% ipython --no-banner

In [1]: import numpy as np

In [2]: np.set_printoptions(suppress=True, linewidth=140)

In [3]: r0 = np.array([4, 4, 0])

In [4]: rng = np.random.default_rng(58)

In [5]: feats = np.outer(rng.normal(size=18), r0) + 0.05 * rng.normal(size=(18, 3))

In [6]: feats.round(4)
Out[6]: 
array([[-2.2863, -2.3314, -0.0198],
       [ 0.3715,  0.4265, -0.0717],
       [-8.4642, -8.3375, -0.028 ],
       [-5.6567, -5.5683, -0.0037],
       [-2.9878, -3.0202, -0.0149],
       [-0.8529, -0.9192, -0.0406],
       [ 2.8696,  2.9956, -0.0804],
       [ 0.443 ,  0.5229,  0.0085],
       [-1.7407, -1.6316,  0.0927],
       [-1.328 , -1.326 , -0.1311],
       [-0.8792, -0.9239,  0.0512],
       [-1.2868, -1.2092,  0.0721],
       [-3.1848, -3.0596, -0.0694],
       [-2.8851, -2.9849,  0.0446],
       [-0.1665, -0.2715,  0.0422],
       [-1.066 , -1.15  ,  0.0293],
       [-3.9272, -3.925 ,  0.032 ],
       [ 0.6092,  0.6653, -0.0308]])

In [7]: Xs = (feats - feats.mean(axis=0)) / feats.std(axis=0)

In [8]: np.round(Xs.std(axis=0), 4)
Out[8]: array([1., 1., 1.])

In [9]: c = np.linalg.lstsq(np.delete(Xs, 0, axis=1), Xs[:, 0])[0]

In [10]: round(1 - np.var(Xs[:, 0] - np.delete(Xs, 0, axis=1) @ c), 4)
Out[10]: np.float64(0.999)

In [11]: X = np.loadtxt("arr.csv", delimiter=",")

In [12]: X
Out[12]: 
array([[-1.2,  0.4,  0.3],
       [ 0.1,  0.4,  0.3],
       [ 1. ,  0.2,  0. ],
       [ 2. , -1.4, -0.5]])

In [13]: O, evecs = np.linalg.qr(feats[:, :2])[0], np.linalg.qr(feats[:, 2:])[0]

In [14]: sv = np.linalg.svd(O.T @ evecs, compute_uv=False)

In [15]: np.round(np.degrees(np.arccos(sv.clip(0, 1))), 4)
Out[15]: array([74.3736])

In [16]: hat = X @ np.linalg.solve(X.T @ X, X.T)

In [17]: np.round(hat @ X[:, 1], 4)
Out[17]: array([ 0.4,  0.4,  0.2, -1.4])

In [18]: np.round((np.eye(4) - hat) @ X, 4) + 0
Out[18]: 
array([[0., 0., 0.],
       [0., 0., 0.],
       [0., 0., 0.],
       [0., 0., 0.]])

In [19]: np.allclose(hat @ hat, hat)
Out[19]: True

In [20]: x0 = np.array([3, 2, 0])

In [21]: rhs = X @ x0

In [22]: np.round(np.linalg.pinv(X) @ X, 4) + 0
Out[22]: 
array([[1., 0., 0.],
       [0., 1., 0.],
       [0., 0., 1.]])

In [23]: np.round(np.linalg.solve(X.T @ X, X.T @ rhs), 4) + 0
Out[23]: array([3., 2., 0.])

In [24]: rhs
Out[24]: array([-2.8,  1.1,  3.4,  3.2])

In [25]: rhs = rhs + 0.1 * rng.normal(size=4)

In [26]: rhs.round(4)
Out[26]: array([-2.8582,  1.0803,  3.4938,  3.2223])

In [27]: c, *_ = np.linalg.lstsq(X, rhs)

In [28]: np.round(X.T @ (rhs - X @ c), 4) + 0
Out[28]: array([0., 0., 0.])

In [29]: c.round(4)
Out[29]: array([ 3.0509,  2.1456, -0.2413])

In [30]: [round(float(np.linalg.norm(np.linalg.solve(X.T @ X + lam * np.eye(3), X.T @ rhs))), 2) for lam in (0, 1, 10, 100)]
Out[30]: [3.74, 2.06, 0.8, 0.13]

In [31]: blk = np.stack([X, 2 * X, X[::-1]])

In [32]: (blk @ X.T).shape
Out[32]: (3, 4, 4)

In [33]: np.linalg.matrix_rank(blk)
Out[33]: array([3, 3, 3])

In [34]: np.linalg.matrix_rank(blk.reshape(3, -1))
Out[34]: np.int64(2)

In [35]: np.round(np.linalg.norm(blk, axis=(1, 2)), 4)
Out[35]: array([3.0332, 6.0663, 3.0332])

In [36]: np.round(np.einsum("bij,cij->bc", blk, blk), 4)
Out[36]: 
array([[  9.2 ,  18.4 ,  -5.86],
       [ 18.4 ,  36.8 , -11.72],
       [ -5.86, -11.72,   9.2 ]])

In [37]: O, evecs = np.linalg.qr(X[:, :1])[0], np.linalg.qr(X[:, 1:])[0]

In [38]: sv = np.linalg.svd(O.T @ evecs, compute_uv=False)

In [39]: (sv > 0.9).sum()
Out[39]: np.int64(0)

In [40]: round(np.linalg.norm(O @ O.T - evecs @ evecs.T, 2), 4)
Out[40]: np.float64(1.0)

In [41]: np.round(np.degrees(np.arccos(sv.clip(0, 1))), 4)
Out[41]: array([36.3875])

In [42]: sv.round(4)
Out[42]: array([0.805])

In [43]: A = np.array([[-9.0, -7.0, 7.0],
    ...:     [0.2, -0.7, -0.7],
    ...:     [0.0, 1.7, 0.5],
    ...:     [-0.9, 1.4, -0.2],
    ...:     [0.3, 0.8, -0.4],
    ...:     [-0.1, -0.2, 0.6],
    ...:     [-0.6, 1.3, -0.1],
    ...:     [-0.9, 2.1, 0.7],
    ...:     [-0.8, -1.3, 0.5],
    ...:     [-0.2, 0.5, 0.1],
    ...:     [-1.6, -0.6, 1.7],
    ...:     [-0.4, -1.2, 0.4],
    ...:     [0.3, -1.0, 1.0],
    ...:     [0.0, 0.8, -0.8]])

In [44]: A
Out[44]: 
array([[-9. , -7. ,  7. ],
       [ 0.2, -0.7, -0.7],
       [ 0. ,  1.7,  0.5],
       [-0.9,  1.4, -0.2],
       [ 0.3,  0.8, -0.4],
       [-0.1, -0.2,  0.6],
       [-0.6,  1.3, -0.1],
       [-0.9,  2.1,  0.7],
       [-0.8, -1.3,  0.5],
       [-0.2,  0.5,  0.1],
       [-1.6, -0.6,  1.7],
       [-0.4, -1.2,  0.4],
       [ 0.3, -1. ,  1. ],
       [ 0. ,  0.8, -0.8]])

In [45]: # row 0 dominates

In [46]: z = A[:, 2] > np.median(A[:, 2])

In [47]: r0 = A[z].mean(axis=0) - A[~z].mean(axis=0)

In [48]: np.argsort(-np.abs(r0).round(6), kind="stable")
Out[48]: array([2, 0, 1])

In [49]: r0.round(4)
Out[49]: array([-1.5   , -1.3143,  1.9571])

In [50]: Xs = (A - A.mean(axis=0)) / A.std(axis=0)

In [51]: np.round(Xs.std(axis=0), 4)
Out[51]: array([1., 1., 1.])

In [52]: c = np.linalg.lstsq(np.delete(Xs, 1, axis=1), Xs[:, 1])[0]

In [53]: round(1 - np.var(Xs[:, 1] - np.delete(Xs, 1, axis=1) @ c), 4)
Out[53]: np.float64(0.74)

In [54]: W0 = np.array([[0.8, -1.6, -1.1],
    ...:     [1.4, 0.7, 0.7],
    ...:     [-0.2, 0.8, -2.1],
    ...:     [0.3, 0.1, -0.3],
    ...:     [-1.4, 1.4, -0.7],
    ...:     [0.7, 1.0, 0.1],
    ...:     [0.2, -0.5, -1.0],
    ...:     [-0.4, -0.4, -0.4],
    ...:     [2.3, -0.2, -1.5],
    ...:     [-1.7, 2.3, 0.0],
    ...:     [-0.1, 0.9, 0.3]])

In [55]: W0[5] *= 5

In [56]: W0
Out[56]: 
array([[ 0.8, -1.6, -1.1],
       [ 1.4,  0.7,  0.7],
       [-0.2,  0.8, -2.1],
       [ 0.3,  0.1, -0.3],
       [-1.4,  1.4, -0.7],
       [ 3.5,  5. ,  0.5],
       [ 0.2, -0.5, -1. ],
       [-0.4, -0.4, -0.4],
       [ 2.3, -0.2, -1.5],
       [-1.7,  2.3,  0. ],
       [-0.1,  0.9,  0.3]])

In [57]: z = W0[:, 2] > np.median(W0[:, 2])

In [58]: r0 = W0[z].mean(axis=0) - W0[~z].mean(axis=0)

In [59]: ((W0 - W0.mean(axis=0)) @ r0 > 0).astype(int)
Out[59]: array([0, 1, 0, 0, 1, 1, 0, 0, 0, 1, 1])

In [60]: round((((W0 - W0.mean(axis=0)) @ r0 > 0) == z).mean(), 4)
Out[60]: np.float64(0.8182)
